$ python -q
>>> import numpy as np
>>> import numpy.linalg as la
>>> np.set_printoptions(suppress=True, linewidth=160)
>>> def rnd(a):
...     return np.round(a, 3) + 0
... 
>>> F = np.array([[12, 2, -1, 1], [-1, 21, -1, 1], [0, 3, 1, -2], [3, 0, -3, 10]])
>>> (F + F.T) / 2
array([[12. ,  0.5, -0.5,  2. ],
       [ 0.5, 21. ,  1. ,  0.5],
       [-0.5,  1. ,  1. , -2.5],
       [ 2. ,  0.5, -2.5, 10. ]])
>>> rnd(np.sort(np.abs(la.eigvals(F))))
array([ 0.513,  9.613, 13.222, 20.652])
>>> rnd(np.abs(la.eigvals(F)).max())
np.float64(20.652)
>>> np.allclose(F, F.T)
False
>>> (F - F.T) / 2
array([[ 0. ,  1.5, -0.5, -1. ],
       [-1.5,  0. , -2. ,  0.5],
       [ 0.5,  2. ,  0. ,  0.5],
       [ 1. , -0.5, -0.5,  0. ]])
>>> rnd(la.det(F))
np.float64(1346.0)
>>> assert F == F.T
Traceback (most recent call last):
  File "<python-input-11>", line 1, in <module>
    assert F == F.T
           ^^^^^^^^
ValueError: The truth value of an array with more than one element is ambiguous. Use a.any() or a.all()
>>> la.determinant(F)
Traceback (most recent call last):
  File "<python-input-12>", line 1, in <module>
    la.determinant(F)
    ^^^^^^^^^^^^^^
AttributeError: module 'numpy.linalg' has no attribute 'determinant'
>>> other = F[0, 0] * F[1:] - np.outer(F[1:, 0], F[0])
>>> other
array([[  0, 254, -13,  13],
       [  0,  36,  12, -24],
       [  0,  -6, -33, 117]])
>>> la.matrix_rank(other), la.matrix_rank(F)
(np.int64(3), np.int64(4))
>>> rnd(F[:, 0] / F[0, 0])
array([ 1.   , -0.083,  0.   ,  0.25 ])
>>> r0, g = other[0], other[2]
>>> r0 @ r0
np.int64(64854)
>>> p = (r0 @ g) / (r0 @ r0) * r0
>>> (g - p) @ r0
np.float64(0.0)
>>> r0 = np.array([3, 3, 1])
>>> np.correlate(F[3], F[2], "full")
array([ -6,   3,  15, -23,   1,  30,   0])
>>> C = np.array([[-5, 3, -5], [5, 0, -2], [4, 1, -3]])
>>> rng = np.random.default_rng(28125)
>>> E = (rng.random((10, 3)) < 0.25) @ C
>>> E
array([[ 5,  0, -2],
       [-5,  3, -5],
       [-5,  3, -5],
       [ 9,  1, -5],
       [ 0,  0,  0],
       [ 0,  3, -7],
       [ 9,  1, -5],
       [-5,  3, -5],
       [-5,  3, -5],
       [-1,  4, -8]])
>>> # rows 1 and 2 are equal
>>> cen = (E - E.mean(axis=0)) / E.std(axis=0)
>>> np.argwhere(np.abs(cen) > 2)
array([[4, 2]])
>>> c = la.lstsq(np.delete(cen, 2, axis=1), cen[:, 2])[0]
>>> rnd(1 - np.var(cen[:, 2] - np.delete(cen, 2, axis=1) @ c))
np.float64(0.99)
>>> np.abs(c).argmax()
np.int64(1)
>>> r0 = np.array([9, 7, 6, 1, 1, 4]) + 0.5
>>> data = np.outer(r0, r0) / (r0 @ r0)
>>> rnd(data)
array([[0.423, 0.334, 0.289, 0.067, 0.067, 0.2  ],
       [0.334, 0.263, 0.228, 0.053, 0.053, 0.158],
       [0.289, 0.228, 0.198, 0.046, 0.046, 0.137],
       [0.067, 0.053, 0.046, 0.011, 0.011, 0.032],
       [0.067, 0.053, 0.046, 0.011, 0.011, 0.032],
       [0.2  , 0.158, 0.137, 0.032, 0.032, 0.095]])
>>> np.allclose(data @ data.T, data.T @ data)
True
>>> assert data == data.T
Traceback (most recent call last):
  File "<python-input-37>", line 1, in <module>
    assert data == data.T
           ^^^^^^^^^^^^^^
ValueError: The truth value of an array with more than one element is ambiguous. Use a.any() or a.all()
>>> rnd(data @ data)
array([[0.423, 0.334, 0.289, 0.067, 0.067, 0.2  ],
       [0.334, 0.263, 0.228, 0.053, 0.053, 0.158],
       [0.289, 0.228, 0.198, 0.046, 0.046, 0.137],
       [0.067, 0.053, 0.046, 0.011, 0.011, 0.032],
       [0.067, 0.053, 0.046, 0.011, 0.011, 0.032],
       [0.2  , 0.158, 0.137, 0.032, 0.032, 0.095]])
>>> rnd(la.det(data))
np.float64(0.0)
>>> rnd(np.abs(la.eigvals(data)).max())
np.float64(1.0)
>>> data.inv()
Traceback (most recent call last):
  File "<python-input-41>", line 1, in <module>
    data.inv()
    ^^^^^^^^
AttributeError: 'numpy.ndarray' object has no attribute 'inv'
>>> rnd((data + data.T) / 2)
array([[0.423, 0.334, 0.289, 0.067, 0.067, 0.2  ],
       [0.334, 0.263, 0.228, 0.053, 0.053, 0.158],
       [0.289, 0.228, 0.198, 0.046, 0.046, 0.137],
       [0.067, 0.053, 0.046, 0.011, 0.011, 0.032],
       [0.067, 0.053, 0.046, 0.011, 0.011, 0.032],
       [0.2  , 0.158, 0.137, 0.032, 0.032, 0.095]])
>>> np.trace(data)
np.float64(1.0)
>>> lab = rng.permutation(6)
>>> lab
array([3, 0, 4, 1, 2, 5])
>>> other = data[lab][:, lab]
>>> np.allclose(other, data)
False
>>> rnd(la.det(other)), rnd(la.det(data[lab]))
(np.float64(0.0), np.float64(0.0))
>>> rnd(np.sort(np.abs(la.eigvals(other))))
array([0., 0., 0., 0., 0., 1.])
>>> np.trace(other)
np.float64(1.0)
>>> x0 = np.array([2, -3, -1, -3, 2, -2])
>>> rnd(la.eigvalsh(2 * data - np.eye(6)))
array([-1., -1., -1., -1., -1.,  1.])
>>> U, sv, Vh = la.svd(data)
>>> np.argmax(sv[:-1] / (sv[1:] + 1e-6)) + 1
np.int64(1)
>>> rnd(sv)
array([1., 0., 0., 0., 0., 0.])
>>> other = U[:, :1] @ np.diag(sv[:1]) @ Vh[:1]
>>> la.matrix_rank(other)
np.int64(1)
>>> la.matrix_rank(data, rtol=0.05)
np.int64(1)
>>> rnd(np.abs(data - other).max())
np.float64(0.0)
>>> w, vecs = la.eigvalsh(data)
Traceback (most recent call last):
  File "<python-input-60>", line 1, in <module>
    w, vecs = la.eigvalsh(data)
    ^^^^^^^
ValueError: too many values to unpack (expected 2)
>>> w, vecs = la.eigh(data)
>>> rnd(np.abs(vecs[:, -1]))
array([0.65 , 0.513, 0.445, 0.103, 0.103, 0.308])
>>> np.abs(vecs[:, -1]).round(6).argmax()
np.int64(0)
>>> rnd(la.svd(data, compute_uv=False))
array([1., 0., 0., 0., 0., 0.])
>>> rnd(vecs.T @ data @ vecs)
array([[0., 0., 0., 0., 0., 0.],
       [0., 0., 0., 0., 0., 0.],
       [0., 0., 0., 0., 0., 0.],
       [0., 0., 0., 0., 0., 0.],
       [0., 0., 0., 0., 0., 0.],
       [0., 0., 0., 0., 0., 1.]])
>>> rnd(vecs @ np.diag(w) @ vecs.T)
array([[0.423, 0.334, 0.289, 0.067, 0.067, 0.2  ],
       [0.334, 0.263, 0.228, 0.053, 0.053, 0.158],
       [0.289, 0.228, 0.198, 0.046, 0.046, 0.137],
       [0.067, 0.053, 0.046, 0.011, 0.011, 0.032],
       [0.067, 0.053, 0.046, 0.011, 0.011, 0.032],
       [0.2  , 0.158, 0.137, 0.032, 0.032, 0.095]])
>>> np.unique(w.round(6) + 0, return_counts=True)[1]
array([5, 1])
>>> K = np.array([[0, 2, 0, 0], [1, 1, 2, 0], [2, 0, 2, 1], [2, 1, 1, 1]])
>>> K
array([[0, 2, 0, 0],
       [1, 1, 2, 0],
       [2, 0, 2, 1],
       [2, 1, 1, 1]])
>>> other = K / np.sqrt((K ** 2).mean(axis=1, keepdims=True))
>>> la.matrix_rank(K - K.mean(axis=1, keepdims=True))
np.int64(3)
>>> rnd(la.norm(other, axis=1))
array([2., 2., 2., 2.])
>>> rnd(other[3])
array([1.512, 0.756, 0.756, 0.756])
>>> O = K.astype(float).copy()
>>> for j in range(4):
...     O[:, j] -= O[:, :j] @ (O[:, :j].T @ O[:, j])
...     O[:, j] /= la.norm(O[:, j])
... 
>>> rnd(O.T @ K)
array([[ 3.   ,  1.   ,  2.667,  1.333],
       [ 0.   ,  2.236,  0.149, -0.149],
       [ 0.   ,  0.   ,  1.366, -0.39 ],
       [ 0.   ,  0.   ,  0.   ,  0.218]])
>>> rnd(O)
array([[ 0.   ,  0.894, -0.098,  0.436],
       [ 0.333,  0.298,  0.781, -0.436],
       [ 0.667, -0.298,  0.195,  0.655],
       [ 0.667,  0.149, -0.586, -0.436]])
>>> r0 = np.array([-3, -1])
>>> np.convolve(K[2], r0)
array([-6, -2, -6, -5, -1])
>>> J = np.array([[1, -1, -2, 3, -2, -2],
...     [-1, 1, -1, -2, 3, -2],
...     [-2, -1, 1, -1, -2, 3],
...     [3, -2, -1, 1, -1, -2],
...     [-2, 3, -2, -1, 1, -1],
...     [-2, -2, 3, -2, -1, 1]])
>>> O, vecs = la.qr(J[:, :2])[0], la.qr(J[:, 2:])[0]
>>> sv = la.svd(O.T @ vecs, compute_uv=False)
>>> (sv > 0.9).sum()
np.int64(1)
>>> rnd(np.degrees(np.arccos(sv.clip(0, 1))))
array([19.812, 33.034])
>>> rnd(sv)
array([0.941, 0.838])
>>> rnd(la.norm(O @ O.T - vecs @ vecs.T, 2))
np.float64(1.0)
